$ ipython --no-banner

In [1]: import numpy as np

In [2]: import numpy.linalg as la

In [3]: np.set_printoptions(precision=1, suppress=True, linewidth=160)

In [4]: J = np.load("mat.npy")

In [5]: J
Out[5]: 
array([[8., 2., 0.],
       [2., 5., 0.],
       [0., 0., 4.]])

In [6]: # symmetric, so the eigenvalues are real

In [7]: vec = np.ones(3)

In [8]: for _ in range(4):
   ...:     vec = J @ vec
   ...:     vec /= la.norm(vec)
   ...:     print(round(vec @ J @ vec, 1))
   ...: 
8.4
8.9
9.0
9.0

In [9]: vec.round(1) + 0
Out[9]: array([0.9, 0.5, 0. ])

In [10]: r0, g = J[0], J[1]

In [11]: r0 @ r0
Out[11]: np.float64(68.0)

In [12]: r0 @ g
Out[12]: np.float64(26.0)

In [13]: p = (r0 @ g) / (r0 @ r0) * r0

In [14]: np.outer(r0, g)
Out[14]: 
array([[16., 40.,  0.],
       [ 4., 10.,  0.],
       [ 0.,  0.,  0.]])

In [15]: p
Out[15]: array([3.1, 0.8, 0. ])

In [16]: round(float(la.norm(r0 + g) ** 2 + la.norm(r0 - g) ** 2), 1)
Out[16]: 194.0

In [17]: la.matrix_rank(np.outer(r0, g))
Out[17]: np.int64(1)

In [18]: J @ J
Out[18]: 
array([[68., 26.,  0.],
       [26., 29.,  0.],
       [ 0.,  0., 16.]])

In [19]: (la.matrix_power((J != 0) + (J.T != 0) + np.eye(3), 3) > 0).astype(int)
Out[19]: 
array([[1, 1, 0],
       [1, 1, 0],
       [0, 0, 1]])

In [20]: round(la.det(J), 1)
Out[20]: np.float64(144.0)

In [21]: vec = np.array([2, 3, 0])

In [22]: J @ vec
Out[22]: array([22., 19.,  0.])

In [23]: J @ np.ones(3)
Out[23]: array([10.,  7.,  4.])

In [24]: J @ np.eye(3)[2]
Out[24]: array([0., 0., 4.])

In [25]: la.norm(J @ vec) <= la.norm(J, 2) * la.norm(vec) + 1e-9
Out[25]: np.True_

In [26]: J @ (2 * vec)
Out[26]: array([44., 38.,  0.])

In [27]: J * vec
Out[27]: 
array([[16.,  6.,  0.],
       [ 4., 15.,  0.],
       [ 0.,  0.,  0.]])

In [28]: np.sign((J @ vec).round(6))
Out[28]: array([1., 1., 0.])
